% python3 -q
>>> import numpy as np
>>> import numpy.linalg as la
>>> np.set_printoptions(precision=3, suppress=True, linewidth=120, floatmode="fixed")
>>> tidy = lambda a: np.round(a, 3) + 0
>>> arr = np.array([[-5.0, 0.0, 0.0], [0.0, 1.0, -1.0], [0.0, 1.0, 2.0]])
>>> x0 = np.array([2, 0, -2])
>>> la.norm(arr @ x0) <= la.norm(arr, 2) * la.norm(x0) + 1e-9
np.True_
>>> arr @ (2 * x0)
array([-20.000,   4.000,  -8.000])
>>> arr @ np.eye(3)[0]
array([-5.000,  0.000,  0.000])
>>> rng = np.random.default_rng(283)
>>> z = rng.permutation(3)
>>> M2 = arr[:, z] * rng.choice([-1, 1], 3)
>>> M2
array([[ 0.000,  5.000, -0.000],
       [-1.000, -0.000, -1.000],
       [ 2.000, -0.000, -1.000]])
>>> left, _, Vh = la.svd(arr.T @ M2)
>>> tidy(la.lstsq(arr, M2)[0])
array([[ 0.000, -1.000,  0.000],
       [ 0.000,  0.000, -1.000],
       [ 1.000,  0.000,  0.000]])
>>> tidy(left @ Vh)
array([[ 0.000, -1.000,  0.000],
       [ 0.000,  0.000, -1.000],
       [ 1.000,  0.000,  0.000]])
>>> q, r_ = la.qr(arr)
>>> tidy(np.abs(np.diag(r_)))
array([5.000, 1.414, 2.121])
>>> abs(r_[0, 0]), tidy(la.norm(arr[:, 0]))
(np.float64(5.0), np.float64(5.0))
>>> tidy(q)
array([[ 1.000,  0.000,  0.000],
       [ 0.000, -0.707, -0.707],
       [ 0.000, -0.707,  0.707]])
>>> np.allclose(r_.T @ r_, arr.T @ arr)
True
>>> q.shape, r_.shape
((3, 3), (3, 3))
>>> tidy(q.T @ q)
array([[1.000, 0.000, 0.000],
       [0.000, 1.000, 0.000],
       [0.000, 0.000, 1.000]])
>>> tidy(q @ r_)
array([[-5.000,  0.000,  0.000],
       [ 0.000,  1.000, -1.000],
       [ 0.000,  1.000,  2.000]])
>>> M2 = np.array([[-6]])
>>> A = np.block([[np.zeros((1, 1)), M2], [M2.T, np.zeros((1, 1))]])
>>> A
array([[ 0.000, -6.000],
       [-6.000,  0.000]])
>>> tidy(la.det(A.T))
np.float64(-36.0)
>>> tidy(la.det(A[::-1]))
np.float64(36.0)
>>> tidy(la.det(2 * A)), tidy(la.det(A))
(np.float64(-144.0), np.float64(-36.0))
>>> tidy(la.eigvals(A))
array([ 6.000, -6.000])
>>> [round(float(la.det(A[:i, :i])), 2) + 0 for i in range(1, 3)]
[0.0, -36.0]
